$ python3 -q
>>> import numpy as np
>>> import numpy.linalg as la
>>> np.set_printoptions(precision=2, suppress=True, linewidth=140, floatmode="fixed")
>>> E = np.load("arr.npy")
>>> E
array([[ 0.18, -0.40, -0.58,  0.18],
       [ 0.49, -0.85, -0.96,  0.49],
       [-0.40,  0.75,  0.91, -0.40],
       [-0.24,  0.51,  0.71, -0.24],
       [ 0.00,  0.00,  0.00,  0.00],
       [ 0.45, -0.81, -0.94,  0.45],
       [-0.12,  0.27,  0.41, -0.12],
       [-0.37,  0.72,  0.89, -0.37],
       [ 0.03, -0.07, -0.11,  0.03],
       [-0.03,  0.07,  0.11, -0.03],
       [ 0.21, -0.45, -0.65,  0.21],
       [ 0.40, -0.75, -0.91,  0.40],
       [-0.15,  0.34,  0.50, -0.15],
       [-0.09,  0.21,  0.32, -0.09],
       [ 0.47, -0.83, -0.95,  0.47]])
>>> # columns 0 and 3 are equal
>>> G = np.cov(E, rowvar=False)
>>> np.argwhere(np.triu(np.abs(np.corrcoef(E.T)) > 0.8, 1))
array([[0, 1],
       [0, 2],
       [0, 3],
       [1, 2],
       [1, 3],
       [2, 3]])
>>> np.median(E, axis=0)
array([0.00, 0.00, 0.00, 0.00])
>>> np.round(np.polyfit(E[:, 3], E[:, 0], 1), 2) + 0
array([1.00, 0.00])
>>> np.corrcoef(E.T)
array([[ 1.00, -1.00, -0.99,  1.00],
       [-1.00,  1.00,  1.00, -1.00],
       [-0.99,  1.00,  1.00, -0.99],
       [ 1.00, -1.00, -0.99,  1.00]])
>>> G
array([[ 0.09, -0.17, -0.21,  0.09],
       [-0.17,  0.32,  0.39, -0.17],
       [-0.21,  0.39,  0.49, -0.21],
       [ 0.09, -0.17, -0.21,  0.09]])
>>> Ac = E - E.mean(axis=0)
>>> evecs = la.svd(Ac)[2][:3]
>>> other = Ac - Ac @ evecs.T @ evecs
>>> np.diag(evecs.T @ evecs)
array([0.50, 1.00, 1.00, 0.50])
>>> np.round(np.cov(Ac @ evecs.T, rowvar=False), 2) + 0
array([[0.98, 0.00, 0.00],
       [0.00, 0.00, 0.00],
       [0.00, 0.00, 0.00]])
>>> la.norm(other, axis=1).round(6).argmax()
np.int64(0)
